$ python3 -q
>>> import numpy as np
>>> np.set_printoptions(precision=2, suppress=True, linewidth=140, sign=" ")
>>> tidy = lambda a: np.round(a, 2) + 0
>>> data = np.load("arr.npy")
>>> data
array([[  0,   0,   0],
       [  0,   0,   6],
       [  0,   0,   0],
       [  0,   0,   0],
       [  0,   0,   2],
       [  0,   0,   0],
       [  0,   0,   0],
       [  5,   3,   2],
       [  0,   0,   0],
       [  0,   0,   0],
       [  0,   0,  10],
       [  0,   0,   4],
       [  0,   0,   0],
       [  0,   0,   0],
       [  5,   3,   2],
       [  0,   0,   0],
       [  0,   0,   0],
       [  0,   0,  10],
       [  0,   0,  10],
       [  0,   0,   0],
       [  0,   0,   0],
       [  0,   0,   0],
       [  0,   0,   0],
       [  0,   0,   0]])
>>> r = np.linalg.matrix_rank(data)
>>> r
np.int64(2)
>>> ns = np.linalg.svd(data)[2][r:].T
>>> [int(np.linalg.matrix_rank(data[:i])) for i in range(1, len(data) + 1)]
[0, 1, 1, 1, 1, 1, 1, 2, 2, 2, 2, 2, 2, 2, 2, 2, 2, 2, 2, 2, 2, 2, 2, 2]
>>> tidy(ns @ ns.T)
array([[ 0.26, -0.44,  0.  ],
       [-0.44,  0.74,  0.  ],
       [ 0.  ,  0.  ,  0.  ]])
>>> np.linalg.matrix_rank(data.T @ data), np.linalg.matrix_rank(data @ data.T)
(np.int64(2), np.int64(2))
>>> [int(np.linalg.matrix_rank(data[:, :j + 1])) for j in range(3)]
[1, 1, 2]
>>> tidy(data @ ns)
array([[ 0.],
       [ 0.],
       [ 0.],
       [ 0.],
       [ 0.],
       [ 0.],
       [ 0.],
       [ 0.],
       [ 0.],
       [ 0.],
       [ 0.],
       [ 0.],
       [ 0.],
       [ 0.],
       [ 0.],
       [ 0.],
       [ 0.],
       [ 0.],
       [ 0.],
       [ 0.],
       [ 0.],
       [ 0.],
       [ 0.],
       [ 0.]])
>>> tidy(ns[:, 0] / ns[np.abs(ns[:, 0]).round(6).argmax(), 0])
array([-0.6,  1. ,  0. ])
>>> ns.shape
(3, 1)
>>> left, sv, VT = np.linalg.svd(data)
>>> vecs = VT[:(sv > 1e-8).sum()]
>>> rng = np.random.default_rng(122)
>>> x0 = data[11] + -1 * data[15] + rng.integers(2) * np.eye(3)[1]
>>> x0
array([ 0.,  1.,  4.])
>>> tidy(np.diag(vecs.T @ vecs))
array([ 0.74,  0.26,  1.  ])
>>> np.linalg.matrix_rank(np.vstack([data, x0]))
np.int64(3)
>>> tidy(np.linalg.norm(x0 - vecs.T @ vecs @ x0))
np.float64(0.86)
>>> m1 = np.loadtxt("sample0.csv", delimiter=",")
>>> m1
array([[  1.,  -3.,   9., -27.],
       [  1.,  -2.,   4.,  -8.],
       [  1.,  -1.,   1.,  -1.],
       [  1.,   0.,   0.,   0.]])
>>> np.linalg.matrix_rank(m1, rtol=0.1)
np.int64(1)
>>> tidy(np.abs(np.linalg.svd(m1)[2][-1]))
array([ 0.08,  0.74,  0.65,  0.14])
>>> tidy(np.linalg.norm(m1, 2) / np.linalg.norm(m1))
np.float64(1.0)
>>> np.linalg.cond(m1) > 100
np.True_
>>> np.argsort(-np.linalg.norm(m1, axis=0).round(6), kind="stable")[:3]
array([ 3,  2,  1])
>>> F = np.array([[-2, 1, 2, 5], [-3, 5, 2, 3], [-3, -5, -1, -2], [-4, -3, -2, 3]]) * (rng.random((4, 4)) < 0.3)
>>> F
array([[-2,  0,  2,  0],
       [ 0,  0,  2,  0],
       [ 0, -5,  0,  0],
       [-4,  0,  0,  3]])
>>> M2 = F / np.linalg.norm(F, axis=1, keepdims=True)
>>> cov = M2 @ M2.T
>>> (np.abs(cov) > 0.9).astype(int)
array([[ 1,  0,  0,  0],
       [ 0,  1,  0,  0],
       [ 0,  0,  1,  0],
       [ 0,  0,  0,  1]])
>>> def softmax(z):
...     e = np.exp(z - z.max(axis=-1, keepdims=True))
...     return e / e.sum(axis=-1, keepdims=True)
... 
>>> tidy(softmax(F[0] + 2))
array([ 0.01,  0.1 ,  0.78,  0.1 ])
>>> tidy(softmax(F).sum(axis=1))
array([ 1.,  1.,  1.,  1.])
>>> scores = F @ F.T / np.sqrt(4)
>>> tidy(softmax(scores))
array([[ 0.46,  0.06,  0.01,  0.46],
       [ 0.44,  0.44,  0.06,  0.06],
       [ 0.  ,  0.  ,  1.  ,  0.  ],
       [ 0.  ,  0.  ,  0.  ,  1.  ]])
>>> blk = np.stack([F, -2 * F, F[::-1]])
>>> tidy(np.linalg.norm(blk, axis=(1, 2)))
array([  7.87,  15.75,   7.87])
>>> np.linalg.matrix_rank(blk.reshape(3, -1))
np.int64(2)
>>> tidy(np.linalg.det(blk))
array([ -60., -960.,  -60.])
>>> blk.sum(axis=0)
array([[-2,  0, -2,  3],
       [ 0, -5, -2,  0],
       [ 0,  5,  2,  0],
       [ 2,  0,  2, -3]])
>>> blk.shape
(3, 4, 4)
>>> theta = np.radians(15)
>>> Rm = np.eye(4)
>>> Rm[1, 1] = Rm[3, 3] = np.cos(theta)
>>> Rm[1, 3], Rm[3, 1] = -np.sin(theta), np.sin(theta)
>>> tidy(Rm)
array([[ 1.  ,  0.  ,  0.  ,  0.  ],
       [ 0.  ,  0.97,  0.  , -0.26],
       [ 0.  ,  0.  ,  1.  ,  0.  ],
       [ 0.  ,  0.26,  0.  ,  0.97]])
>>> M2 = F @ Rm.T
>>> np.allclose(F @ F.T, M2 @ M2.T)
True
>>> tidy(np.linalg.svd(F, compute_uv=False)), tidy(np.linalg.svd(M2, compute_uv=False))
(array([ 5.32,  5.  ,  2.85,  0.79]), array([ 5.32,  5.  ,  2.85,  0.79]))
>>> np.allclose(np.linalg.norm(F, axis=1), np.linalg.norm(M2, axis=1))
True
>>> K = np.load("x.npy")
>>> K
array([[ 1.3,  1.1,  1.2, -0.5],
       [-0.9,  0.1,  0.3, -0.7],
       [ 0.8, -0.3, -0.8, -0.8],
       [-0.4, -0.1, -1.2,  0.1]])
>>> np.kron(np.eye(2, dtype=int), K)
array([[ 1.3,  1.1,  1.2, -0.5,  0. ,  0. ,  0. , -0. ],
       [-0.9,  0.1,  0.3, -0.7, -0. ,  0. ,  0. , -0. ],
       [ 0.8, -0.3, -0.8, -0.8,  0. , -0. , -0. , -0. ],
       [-0.4, -0.1, -1.2,  0.1, -0. , -0. , -0. ,  0. ],
       [ 0. ,  0. ,  0. , -0. ,  1.3,  1.1,  1.2, -0.5],
       [-0. ,  0. ,  0. , -0. , -0.9,  0.1,  0.3, -0.7],
       [ 0. , -0. , -0. , -0. ,  0.8, -0.3, -0.8, -0.8],
       [-0. , -0. , -0. ,  0. , -0.4, -0.1, -1.2,  0.1]])
>>> tidy(np.linalg.det(K[::-1]))
np.float64(-2.22)
>>> tidy(np.linalg.det(K.T))
np.float64(-2.22)
>>> tidy(np.einsum("ii->", K))
np.float64(0.7)
>>> M2 = np.linalg.inv(K)
>>> tidy(np.linalg.cond(K))
np.float64(4.34)
>>> tidy(K @ M2)
array([[ 1.,  0.,  0.,  0.],
       [ 0.,  1.,  0.,  0.],
       [ 0.,  0.,  1.,  0.],
       [ 0.,  0.,  0.,  1.]])
>>> tidy(np.linalg.inv(M2))
array([[ 1.3,  1.1,  1.2, -0.5],
       [-0.9,  0.1,  0.3, -0.7],
       [ 0.8, -0.3, -0.8, -0.8],
       [-0.4, -0.1, -1.2,  0.1]])
>>> tidy(np.linalg.det(K) * np.linalg.det(M2))
np.float64(1.0)
>>> M2 = m1 + rng.integers(-2, 3, (4, 1)) @ rng.integers(-2, 3, (1, 4))
>>> M2
array([[ -3.,  -7.,   5., -27.],
       [ -1.,  -4.,   2.,  -8.],
       [  1.,  -1.,   1.,  -1.],
       [  5.,   4.,   4.,   0.]])
>>> np.abs(M2 - m1).sum(axis=1)
array([ 12.,   6.,   0.,  12.])
>>> arr = np.load("case16.npy")
>>> arr
array([[ 0,  1,  1,  1],
       [ 1,  0,  1,  1],
       [ 1,  1,  0,  1],
       [ 1,  1,  1,  0]])
>>> P = np.triu(np.array([[-7, -9, -8, 6], [-9, -1, 5, 4], [-1, -5, -5, 2], [-6, 5, -5, 6]]), 1) + np.eye(4)
>>> M2 = P @ arr @ np.linalg.inv(P)
>>> np.trace(M2), np.trace(arr)
(np.float64(0.0), np.int64(0))
>>> P @ arr - arr @ P
array([[-11.,  -2.,  -8., -23.],
       [  9.,  18.,  12.,  -3.],
       [  2.,  11.,   5., -10.],
       [  0.,   9.,   3., -12.]])
>>> np.linalg.matrix_rank(M2)
np.int64(4)
>>> [round(float(np.linalg.det(arr[:i, :i])), 2) + 0 for i in range(1, 5)]
[0.0, -1.0, 2.0, -3.0]
>>> np.argwhere(np.triu(arr))
array([[ 0,  1],
       [ 0,  2],
       [ 0,  3],
       [ 1,  2],
       [ 1,  3],
       [ 2,  3]])
>>> Lm = np.diag(arr.sum(axis=1)) - arr
>>> round(np.linalg.det(Lm[1:, 1:]))
16
>>> Lm
array([[ 3, -1, -1, -1],
       [-1,  3, -1, -1],
       [-1, -1,  3, -1],
       [-1, -1, -1,  3]])
>>> (np.linalg.eigvalsh(Lm) < 1e-8).sum()
np.int64(1)
>>> idx = rng.permutation(4)
>>> M2 = K[:, idx] * rng.choice([-1, 1], 4)
>>> M2
array([[ 1.3, -1.2,  0.5,  1.1],
       [-0.9, -0.3,  0.7,  0.1],
       [ 0.8,  0.8,  0.8, -0.3],
       [-0.4,  1.2, -0.1, -0.1]])
>>> left, _, VT = np.linalg.svd(K.T @ M2)
>>> tidy(left @ VT)
array([[ 1.,  0.,  0.,  0.],
       [ 0.,  0.,  0.,  1.],
       [ 0., -1.,  0.,  0.],
       [ 0.,  0., -1.,  0.]])
>>> idx
array([ 0,  2,  3,  1])
>>> x0 = np.array([-4, 6, 0, 8])
>>> tidy((M2 * x0).sum(axis=1))
array([-3.6,  2.6, -0.8,  8. ])
>>> tidy(M2 @ np.ones(4))
array([ 1.7, -0.4,  2.1,  0.6])
>>> tidy(M2 * x0)
array([[-5.2, -7.2,  0. ,  8.8],
       [ 3.6, -1.8,  0. ,  0.8],
       [-3.2,  4.8,  0. , -2.4],
       [ 1.6,  7.2,  0. , -0.8]])
>>> tidy(M2 @ x0)
array([-3.6,  2.6, -0.8,  8. ])
>>> E = np.array([[-0.2, 1.8, 0.8],
...     [-0.6, 0.1, 1.4],
...     [-0.3, -0.2, 1.5],
...     [0.0, -0.7, 0.5],
...     [1.2, -1.8, -1.3],
...     [-0.7, -0.8, -0.4],
...     [0.6, 0.9, 1.7],
...     [0.3, 0.5, 2.2],
...     [0.0, 1.0, 1.8],
...     [-0.7, 0.7, 0.3],
...     [-0.7, 0.2, 0.2],
...     [0.4, 0.6, 0.4]])
>>> E[2] *= 10
>>> E
array([[-0.2,  1.8,  0.8],
       [-0.6,  0.1,  1.4],
       [-3. , -2. , 15. ],
       [ 0. , -0.7,  0.5],
       [ 1.2, -1.8, -1.3],
       [-0.7, -0.8, -0.4],
       [ 0.6,  0.9,  1.7],
       [ 0.3,  0.5,  2.2],
       [ 0. ,  1. ,  1.8],
       [-0.7,  0.7,  0.3],
       [-0.7,  0.2,  0.2],
       [ 0.4,  0.6,  0.4]])
>>> idx = E[:, 0] > np.median(E[:, 0])
>>> f = E[idx].mean(axis=0) - E[~idx].mean(axis=0)
>>> idx.astype(int)
array([ 0,  0,  0,  1,  1,  0,  1,  1,  1,  0,  0,  1])
>>> tidy(f)
array([ 1.4 ,  0.08, -2.  ])
>>> tidy(np.linalg.norm(E, axis=1))
array([  1.98,   1.53,  15.43,   0.86,   2.52,   1.14,   2.01,   2.28,   2.06,   1.03,   0.75,   0.82])
>>> tidy(np.linalg.norm(E[3] - E[0]))
np.float64(2.53)
>>> np.linalg.norm(E, axis=1).argmax()
np.int64(2)
>>> Xc = E - E.mean(axis=0)
>>> vecs = np.linalg.svd(Xc)[2][:1]
>>> M2 = Xc - Xc @ vecs.T @ vecs
>>> tidy(np.linalg.norm(M2) / np.linalg.norm(Xc))
np.float64(0.27)
>>> tidy(np.cov(Xc @ vecs.T, rowvar=False))
np.float64(19.0)
>>> tidy(np.diag(vecs.T @ vecs))
array([ 0.04,  0.01,  0.95])
>>> cov = np.cov(E, rowvar=False)
>>> tidy(np.linalg.eigvalsh(cov)[::-1])
array([ 19.  ,   1.08,   0.36])
>>> tidy(E.std(axis=0))
array([ 1.  ,  1.1 ,  4.07])
>>> np.argwhere(np.triu(np.abs(np.corrcoef(E.T)) > 0.8, 1))
array([[ 0,  2]])
>>> tidy(np.corrcoef(E.T))
array([[ 1.  ,  0.34, -0.81],
       [ 0.34,  1.  , -0.41],
       [-0.81, -0.41,  1.  ]])
>>> tidy(np.polyfit(E[:, 0], E[:, 2], 1))
array([-3.29,  0.95])
>>> x0 = np.array([2, -2, 1])
>>> y = E @ x0
>>> c, lr = np.zeros(3), 1 / np.linalg.norm(E, 2) ** 2
>>> for i in range(5):
...     c -= lr * E.T @ (E @ c - y)
...     if i % 1 == 0: print(i, round(np.linalg.norm(E @ c - y), 2))
... 
0 7.72
1 7.42
2 7.13
3 6.86
4 6.6
>>> tidy(np.linalg.cond(E))
np.float64(7.87)
>>> tidy(c)
array([ 0.02, -0.5 ,  0.76])
>>> A = np.loadtxt("w.csv", delimiter=",")
>>> tidy(A)
array([[-0.45,  0.89],
       [ 0.89,  0.45]])
>>> q = K.astype(float).copy()
>>> for j in range(4):
...     q[:, j] -= q[:, :j] @ (q[:, :j].T @ q[:, j])
...     q[:, j] /= np.linalg.norm(q[:, j])
... 
>>> tidy(q)
array([[ 0.72,  0.68, -0.15, -0.09],
       [-0.5 ,  0.43,  0.02, -0.76],
       [ 0.44, -0.6 , -0.22, -0.63],
       [-0.22,  0.04, -0.96,  0.14]])
>>> idx = rng.permutation(2)
>>> idx
array([ 1,  0])
>>> M2 = A[idx][:, idx]
>>> tidy(np.sort(np.abs(np.linalg.eigvals(M2))))
array([ 1.,  1.])
>>> tidy(M2)
array([[ 0.45,  0.89],
       [ 0.89, -0.45]])
>>> tidy(A.reshape(-1, 2))
array([[-0.45,  0.89],
       [ 0.89,  0.45]])
>>> blk = A.reshape(2, 2, -1)
>>> tidy(blk.transpose(1, 0, 2))
array([[[-0.45],
        [ 0.89]],

       [[ 0.89],
        [ 0.45]]])
>>> tidy(np.swapaxes(blk, 1, 2)[0])
array([[-0.45,  0.89]])
>>> blk.shape
(2, 2, 1)
